% python3 -q
>>> import numpy as np
>>> np.set_printoptions(suppress=True, linewidth=160)
>>> W0 = np.array([[1.0, 2.2, -0.9, -0.1],
...     [-2.1, 1.4, -0.6, 0.2],
...     [-0.6, -1.5, 0.2, -0.8],
...     [-0.1, 1.9, -0.5, 0.1],
...     [-0.9, -1.7, 0.6, 0.1],
...     [1.9, -1.6, -1.1, 0.2],
...     [0.9, 0.0, -0.4, 1.3],
...     [0.8, -1.0, -0.7, -1.1],
...     [-0.6, 0.5, 1.0, -0.4],
...     [-0.7, 0.7, 2.0, -1.7],
...     [-0.5, 1.4, 2.0, 1.8],
...     [0.5, 1.4, 0.4, 0.2],
...     [-0.2, 0.3, 0.8, -0.2],
...     [-0.3, 0.7, 0.9, 1.2],
...     [0.9, 0.1, -0.3, -0.7],
...     [-0.7, -1.1, 2.3, -1.6],
...     [0.3, -0.9, 2.0, -0.9],
...     [-0.1, 1.0, -1.2, -0.6],
...     [1.8, -1.6, -0.3, -0.7],
...     [-1.1, 1.6, -1.8, 0.1],
...     [2.4, 2.1, 0.0, -1.5]])
>>> rng = np.random.default_rng(80)
>>> W0[:, 3] = 3 * W0[:, 1] + 0.05 * rng.normal(size=21)
>>> print(W0.round(2))
[[ 1.    2.2  -0.9   6.65]
 [-2.1   1.4  -0.6   4.18]
 [-0.6  -1.5   0.2  -4.53]
 [-0.1   1.9  -0.5   5.64]
 [-0.9  -1.7   0.6  -5.16]
 [ 1.9  -1.6  -1.1  -4.67]
 [ 0.9   0.   -0.4   0.01]
 [ 0.8  -1.   -0.7  -2.99]
 [-0.6   0.5   1.    1.54]
 [-0.7   0.7   2.    2.11]
 [-0.5   1.4   2.    4.15]
 [ 0.5   1.4   0.4   4.15]
 [-0.2   0.3   0.8   0.92]
 [-0.3   0.7   0.9   2.07]
 [ 0.9   0.1  -0.3   0.35]
 [-0.7  -1.1   2.3  -3.33]
 [ 0.3  -0.9   2.   -2.75]
 [-0.1   1.   -1.2   2.99]
 [ 1.8  -1.6  -0.3  -4.84]
 [-1.1   1.6  -1.8   4.8 ]
 [ 2.4   2.1   0.    6.2 ]]
>>> cen = W0 - W0.mean(axis=0)
>>> Uu, sv, VT = np.linalg.svd(cen, full_matrices=False)
>>> print(sv.round(2))
[18.77  5.72  4.23  0.07]
>>> print((np.sign(Uu[:, 0]) == np.sign(Uu[0, 0])).astype(int))
[1 1 0 1 0 0 0 0 1 1 1 1 1 1 0 0 0 1 0 1 1]
>>> print(np.round(np.abs(VT[-1]), 2) + 0)
[0.   0.95 0.   0.32]
>>> print(round(float((sv ** 2).sum() ** 2 / (sv ** 4).sum()), 2))
1.29
>>> print(np.round(VT[0] * np.sign(VT[0, np.abs(VT[0]).argmax()]), 2))
[-0.03  0.32 -0.06  0.95]
>>> print(np.linalg.matrix_rank(cen))
4
>>> cen = W0 - W0.mean(axis=0)
>>> vecs = np.linalg.svd(cen)[2][:3]
>>> B = cen - cen @ vecs.T @ vecs
>>> print(np.linalg.norm(B, axis=1).round(6).argmax())
5
>>> print(np.round(np.cov(cen @ vecs.T, rowvar=False), 2) + 0)
[[17.62  0.    0.  ]
 [ 0.    1.64  0.  ]
 [ 0.    0.    0.9 ]]
>>> print(round(np.linalg.norm(B) / np.linalg.norm(cen), 2))
0.0
>>> m1 = np.loadtxt("run12.csv", delimiter=",")
>>> print(m1)
[[ 0.82  1.43 -0.29 -1.37  1.09 -0.82  1.22 -1.15]
 [-1.41 -2.04  0.77  2.21 -1.98  1.38 -2.12  1.95]
 [ 3.16  4.63 -1.43 -4.86  4.68 -3.14  4.65 -4.81]
 [ 0.82  1.41 -0.34 -1.14  1.21 -0.93  1.2  -1.25]
 [-1.87 -2.56  0.91  2.76 -2.51  2.   -2.63  2.64]
 [ 1.66  2.37 -0.86 -2.43  2.5  -1.62  2.49 -2.49]
 [ 0.89  1.78 -0.68 -1.8   1.64 -1.28  1.69 -1.49]
 [-0.52 -0.83  0.45  0.85 -0.84  0.58 -0.78  0.72]
 [-0.17 -0.52 -0.04  0.57 -0.43  0.38 -0.45  0.45]
 [-4.11 -6.36  2.07  6.24 -6.15  4.25 -6.17  6.03]
 [ 3.73  5.39 -1.82 -5.48  5.4  -3.62  5.33 -5.52]
 [-1.7  -2.7   0.93  2.49 -2.45  1.75 -2.43  2.5 ]
 [-0.62 -1.19  0.27  1.12 -1.07  0.76 -0.96  1.15]
 [-2.28 -3.2   0.98  3.15 -3.25  2.17 -3.21  3.19]
 [-4.5  -6.65  2.14  6.73 -6.75  4.57 -6.71  6.88]]
>>> P = m1 @ np.linalg.solve(m1.T @ m1, m1.T)
>>> print(np.allclose(P @ P, P))
True
>>> print(np.round(np.linalg.eigvalsh(P), 2) + 0)
[0. 0. 0. 0. 0. 0. 0. 1. 1. 1. 1. 1. 1. 1. 1.]
>>> print(np.round(np.diag(P), 2))
[0.65 0.44 0.45 0.44 0.95 0.24 0.66 0.44 0.47 0.54 0.44 0.5  0.47 0.67 0.65]
>>> print(np.round(P @ m1[:, 5], 2))
[-0.82  1.38 -3.14 -0.93  2.   -1.62 -1.28  0.58  0.38  4.25 -3.62  1.75  0.76  2.17  4.57]
